In [1]: import numpy as np

In [2]: import numpy.linalg as la

In [3]: np.set_printoptions(precision=1, suppress=True, linewidth=140)

In [4]: tidy = lambda a: np.round(a, 1) + 0

In [5]: m1 = np.array([[-0.3, 2.5, 0.3, 3.0, 2.0, 0.6],
   ...:     [-1.7, -4.7, -0.2, -3.0, -5.6, -2.4],
   ...:     [-0.7, 1.7, 0.1, 0.5, -3.8, -0.3],
   ...:     [1.8, 0.7, 0.2, -0.7, -0.4, -0.4],
   ...:     [1.0, -4.0, -0.1, -1.6, -0.6, -0.7]])

In [6]: G = m1.T @ m1

In [7]: np.allclose(G, G.T)
Out[7]: True

In [8]: la.matrix_rank(G)
Out[8]: np.int64(5)

In [9]: x = np.array([-7, -6, -9, 9, 5, 9])

In [10]: tidy(np.einsum("ij,j->i", m1, x))
Out[10]: array([ 26.8, -34.7, -23.4, -30.5,  -5.8])

In [11]: tidy((m1 * x).sum(axis=1))
Out[11]: array([ 26.8, -34.7, -23.4, -30.5,  -5.8])

In [12]: (m1 @ x).argmax()
Out[12]: np.int64(0)

In [13]: m1 @ np.eye(6)[3]
Out[13]: array([ 3. , -3. ,  0.5, -0.7, -1.6])

In [14]: M2 = np.array([[0.7, -1.0, 1.8],
    ...:     [0.7, -0.2, -0.2],
    ...:     [-0.6, -2.8, 0.9],
    ...:     [-1.6, -1.1, -0.5],
    ...:     [0.2, 0.7, 0.0],
    ...:     [0.0, -1.3, -1.4]])

In [15]: W2 = np.array([[1.2, 0.1, -0.6, -0.9, -0.2],
    ...:     [-1.2, 1.1, 1.8, 0.8, 1.0],
    ...:     [0.7, 1.1, 0.3, -0.1, -0.1]])

In [16]: J = M2 @ W2

In [17]: tidy(J)
Out[17]: 
array([[ 3.3,  1. , -1.7, -1.6, -1.3],
       [ 0.9, -0.4, -0.8, -0.8, -0.3],
       [ 3.3, -2.2, -4.4, -1.8, -2.8],
       [-0.9, -1.9, -1.2,  0.6, -0.7],
       [-0.6,  0.8,  1.1,  0.4,  0.7],
       [ 0.6, -3. , -2.8, -0.9, -1.2]])

In [18]: # rows and columns are dependent

In [19]: tidy(np.trace(la.pinv(J) @ J))
Out[19]: np.float64(3.0)

In [20]: try:
    ...:     la.inv(J)
    ...: except la.LinAlgError as e:
    ...:     print(repr(e))
    ...: 
LinAlgError('Last 2 dimensions of the array must be square')

In [21]: np.abs(np.diag(la.qr(J)[1])) > 1e-9
Out[21]: array([ True,  True,  True, False, False])

In [22]: np.unique(J.round(6), axis=0).shape
Out[22]: (6, 5)

In [23]: la.lstsq(J[:-1].T, J[-1])[2]
Out[23]: np.int32(3)

In [24]: tidy(J @ la.pinv(J) @ J)
Out[24]: 
array([[ 3.3,  1. , -1.7, -1.6, -1.3],
       [ 0.9, -0.4, -0.8, -0.8, -0.3],
       [ 3.3, -2.1, -4.4, -1.8, -2.8],
       [-1. , -1.9, -1.2,  0.6, -0.7],
       [-0.6,  0.8,  1.1,  0.4,  0.7],
       [ 0.6, -3. , -2.8, -0.9, -1.2]])
